$ python -q
>>> import numpy as np
>>> np.set_printoptions(precision=2, suppress=True, linewidth=160)
>>> J = np.loadtxt("layer17.csv", delimiter=",")
>>> J
array([[-0.25,  0.56,  0.79],
       [-0.6 , -0.73,  0.33],
       [ 0.76, -0.39,  0.52]])
>>> f = np.array([2, 1])
>>> np.convolve(J[1], f)
array([-1.21, -2.06, -0.07,  0.33])
>>> np.array([np.convolve(row, f, "same") for row in J])
array([[-0.5 ,  0.88,  2.14],
       [-1.21, -2.06, -0.07],
       [ 1.51, -0.03,  0.66]])
>>> x0 = np.array([3, 1, 0])
>>> a = np.maximum(J @ x0, 0)
>>> np.flatnonzero(a > 1e-9)
array([2])
>>> np.maximum(J @ (3 * x0), 0)
array([0.  , 0.  , 5.62])
>>> J.T @ a
array([ 1.42, -0.74,  0.98])
>>> np.maximum(J @ x0, 0) - np.maximum(-J @ x0, 0)
array([-0.19, -2.54,  1.87])
>>> f = np.array([3, -1, 0])
>>> Y = J + np.outer(f, np.eye(3)[2])
>>> Y
array([[-0.25,  0.56,  3.79],
       [-0.6 , -0.73, -0.67],
       [ 0.76, -0.39,  0.52]])
>>> round(np.linalg.det(Y) / np.linalg.det(J), 2), round(1 + np.linalg.solve(J, f)[2], 2)
(np.float64(3.03), np.float64(3.03))
>>> O, Rm = np.linalg.qr(J)
>>> abs(Rm[0, 0]), round(float(np.linalg.norm(J[:, 0])), 2)
(np.float64(1.0), 1.0)
>>> O
array([[-0.25,  0.56,  0.79],
       [-0.6 , -0.73,  0.33],
       [ 0.76, -0.39,  0.52]])
>>> round(np.trace(O @ O.T), 2)
np.float64(3.0)
>>> F = np.loadtxt("w.csv", delimiter=",")
>>> F
array([[ 5.,  0.,  0.,  0.,  0.],
       [ 0.,  0.,  5.,  0.,  0.],
       [ 0.,  0.,  0.,  0.,  2.],
       [ 0.,  0.,  0.,  0.,  0.],
       [ 0., -2.,  0.,  0.,  0.]])
>>> np.allclose(F[:-1].T @ np.linalg.lstsq(F[:-1].T, F[-1])[0], F[-1])
False
>>> np.abs(np.diag(np.linalg.qr(F)[1])) > 1e-9
array([ True,  True,  True, False,  True])
>>> np.linalg.lstsq(F[:-1].T, F[-1])[2]
np.int32(3)
>>> m1 = np.loadtxt("arr.csv", delimiter=",")
>>> m1
array([[ 0.,  0., -4.,  0., -7.,  7.],
       [ 0.,  0.,  0.,  2.,  9., -9.],
       [ 0.,  0.,  0.,  4.,  4., -1.],
       [ 0.,  0.,  0.,  0.,  2.,  6.],
       [ 0.,  0.,  0.,  0.,  0.,  5.],
       [ 0.,  0.,  0.,  0.,  0.,  0.]])
>>> # rank 4
>>> left, sigma, VT = np.linalg.svd(m1)
>>> V = VT[:(sigma > 1e-8).sum()]
>>> rng = np.random.default_rng(232)
>>> x0 = m1[5] + -1 * m1[2] + rng.integers(2) * np.eye(6)[1]
>>> x0
array([ 0.,  1.,  0., -4., -4.,  1.])
>>> np.round(np.diag(V.T @ V), 2) + 0
array([0., 0., 1., 1., 1., 1.])
>>> np.round(V.T @ V, 2) + 0
array([[0., 0., 0., 0., 0., 0.],
       [0., 0., 0., 0., 0., 0.],
       [0., 0., 1., 0., 0., 0.],
       [0., 0., 0., 1., 0., 0.],
       [0., 0., 0., 0., 1., 0.],
       [0., 0., 0., 0., 0., 1.]])
>>> np.allclose(V.T @ V @ x0, x0)
False
>>> x0 = np.array([-1, 0, 0, -2, -1, 1])
>>> a = np.maximum(m1 @ x0, 0)
>>> m1 * (a > 1e-9)[:, None]
array([[ 0.,  0., -4.,  0., -7.,  7.],
       [ 0.,  0.,  0.,  0.,  0., -0.],
       [ 0.,  0.,  0.,  0.,  0., -0.],
       [ 0.,  0.,  0.,  0.,  2.,  6.],
       [ 0.,  0.,  0.,  0.,  0.,  5.],
       [ 0.,  0.,  0.,  0.,  0.,  0.]])
>>> np.maximum(m1 @ x0, 0) - np.maximum(-m1 @ x0, 0)
array([ 14., -22., -13.,   4.,   5.,   0.])
>>> np.tanh(m1 @ x0)
array([ 1., -1., -1.,  1.,  1.,  0.])
>>> m1.T @ a
array([  0.,   0., -56.,   0., -90., 147.])
>>> def softmax(z):
...     e = np.exp(z - z.max(axis=-1, keepdims=True))
...     return e / e.sum(axis=-1, keepdims=True)
... 
>>> np.round(softmax(m1[0]), 2) + 0
array([0., 0., 0., 0., 0., 1.])
>>> softmax(m1).sum(axis=1)
array([1., 1., 1., 1., 1., 1.])
>>> scores = m1 @ m1.T / np.sqrt(6)
>>> softmax(scores).round(6).argmax(axis=1)
array([0, 1, 1, 3, 0, 0])
>>> np.round(softmax(scores)[0] @ m1, 2) + 0
array([ 0.,  0., -4.,  0., -7.,  7.])
>>> E = np.load("dump.npy")
>>> E
array([[5., 1., 1., 1., 1., 1.],
       [1., 5., 1., 1., 1., 1.],
       [1., 1., 5., 1., 1., 1.],
       [1., 1., 1., 5., 1., 1.],
       [1., 1., 1., 1., 5., 1.],
       [1., 1., 1., 1., 1., 5.]])
>>> th = np.radians(72)
>>> Rm = np.eye(6)
>>> Rm[3, 3] = Rm[5, 5] = np.cos(th)
>>> Rm[3, 5], Rm[5, 3] = -np.sin(th), np.sin(th)
>>> Rm
array([[ 1.  ,  0.  ,  0.  ,  0.  ,  0.  ,  0.  ],
       [ 0.  ,  1.  ,  0.  ,  0.  ,  0.  ,  0.  ],
       [ 0.  ,  0.  ,  1.  ,  0.  ,  0.  ,  0.  ],
       [ 0.  ,  0.  ,  0.  ,  0.31,  0.  , -0.95],
       [ 0.  ,  0.  ,  0.  ,  0.  ,  1.  ,  0.  ],
       [ 0.  ,  0.  ,  0.  ,  0.95,  0.  ,  0.31]])
>>> Y = E @ Rm.T
>>> np.linalg.svd(E, compute_uv=False), np.linalg.svd(Y, compute_uv=False)
(array([10.,  4.,  4.,  4.,  4.,  4.]), array([10.,  4.,  4.,  4.,  4.,  4.]))
>>> Y
array([[ 5.  ,  1.  ,  1.  , -0.64,  1.  ,  1.26],
       [ 1.  ,  5.  ,  1.  , -0.64,  1.  ,  1.26],
       [ 1.  ,  1.  ,  5.  , -0.64,  1.  ,  1.26],
       [ 1.  ,  1.  ,  1.  ,  0.59,  1.  ,  5.06],
       [ 1.  ,  1.  ,  1.  , -0.64,  5.  ,  1.26],
       [ 1.  ,  1.  ,  1.  , -4.45,  1.  ,  2.5 ]])
>>> np.allclose(E @ E.T, Y @ Y.T)
True
>>> round(float(np.linalg.det(Rm)), 2), np.round(np.trace(Rm), 2)
(1.0, np.float64(4.62))
